$ python -q
>>> import numpy as np
>>> np.set_printoptions(suppress=True, linewidth=160)
>>> Y = np.array([[3, 0, 2, -1, 0, 2, 0, -2],
...     [3, 3, 1, -2, -1, -3, 2, -1],
...     [0, 0, -1, -2, 3, -2, -1, 3],
...     [3, 1, 0, -3, 1, -1, 1, 1],
...     [2, 1, -1, -1, 0, -1, -2, 3],
...     [3, -2, 1, -3, -1, 2, 1, -3],
...     [0, -3, 3, 1, -1, 2, 0, -2],
...     [2, 1, -3, -2, -2, -1, 3, 1]])
>>> mat = np.triu(Y, 1)
>>> print(mat)
[[ 0  0  2 -1  0  2  0 -2]
 [ 0  0  1 -2 -1 -3  2 -1]
 [ 0  0  0 -2  3 -2 -1  3]
 [ 0  0  0  0  1 -1  1  1]
 [ 0  0  0  0  0 -1 -2  3]
 [ 0  0  0  0  0  0  1 -3]
 [ 0  0  0  0  0  0  0 -2]
 [ 0  0  0  0  0  0  0  0]]
>>> rk = np.linalg.matrix_rank(mat)
>>> print(rk)
6
>>> ns = np.linalg.svd(mat)[2][rk:].T
>>> print([int(np.linalg.matrix_rank(mat[:i])) for i in range(1, len(mat) + 1)])
[1, 2, 3, 4, 5, 6, 6, 6]
>>> print(np.linalg.matrix_rank(mat.T @ mat), np.linalg.matrix_rank(mat @ mat.T))
6 6
>>> blk = np.stack([mat, 3 * mat, mat[::-1]])
>>> print(blk.sum(axis=0))
[[  0   0   8  -4   0   8   0  -8]
 [  0   0   4  -8  -4 -12   8  -6]
 [  0   0   0  -8  12  -8  -3   9]
 [  0   0   0   0   4  -5   2   7]
 [  0   0   0   0   1  -5  -7  13]
 [  0   0   0  -2   3  -2   3  -9]
 [  0   0   1  -2  -1  -3   2  -9]
 [  0   0   2  -1   0   2   0  -2]]
>>> print((blk @ mat.T).shape)
(3, 8, 8)
>>> print(np.einsum("bij,cij->bc", blk, blk))
[[ 92 276 -12]
 [276 828 -36]
 [-12 -36  92]]
>>> F = np.load("data.npy")
>>> print(F)
[[-42  20 -22   8  -2 -54 -34 -46  24  34  38]
 [ 21 -16  12  16   3  18   9  13  20  12   6]
 [ 30 -10  15 -20   0  45  30  40 -40 -45 -45]
 [ -6  14  -5 -36  -4   9  10  12 -56 -49 -41]
 [ 33 -14  17 -12   1  45  29  39 -28 -35 -37]
 [-21  10 -11   4  -1 -27 -17 -23  12  17  19]
 [-42  26 -23 -12  -4 -45 -26 -36  -8   5  13]
 [-39  28 -22 -24  -5 -36 -19 -27 -28 -14  -4]
 [-48  22 -25  12  -2 -63 -40 -54  32  43  47]]
>>> # rank 2
>>> U, sig, Vh = np.linalg.svd(F)
>>> vecs = Vh[:(sig > 1e-8).sum()]
>>> rng = np.random.default_rng(38838)
>>> x0 = F[7] + -3 * F[0] + rng.integers(2) * np.eye(11)[7]
>>> print(x0)
[  87.  -32.   44.  -48.    1.  126.   83.  112. -100. -116. -118.]
>>> print(np.allclose(vecs.T @ vecs @ x0, x0))
False
>>> U, sig, Vh = np.linalg.svd(F)
>>> print(sig.round(3) + 0)
[250.972 126.7     0.      0.      0.      0.      0.      0.      0.   ]
>>> Y = U[:, :2] @ np.diag(sig[:2]) @ Vh[:2]
>>> print(round(float(np.abs(F - Y).max()), 3))
0.0
>>> print(np.linalg.matrix_rank(F, rtol=0.05))
2
>>> print(round(float(np.linalg.norm(F - Y) / np.linalg.norm(F)), 3))
0.0
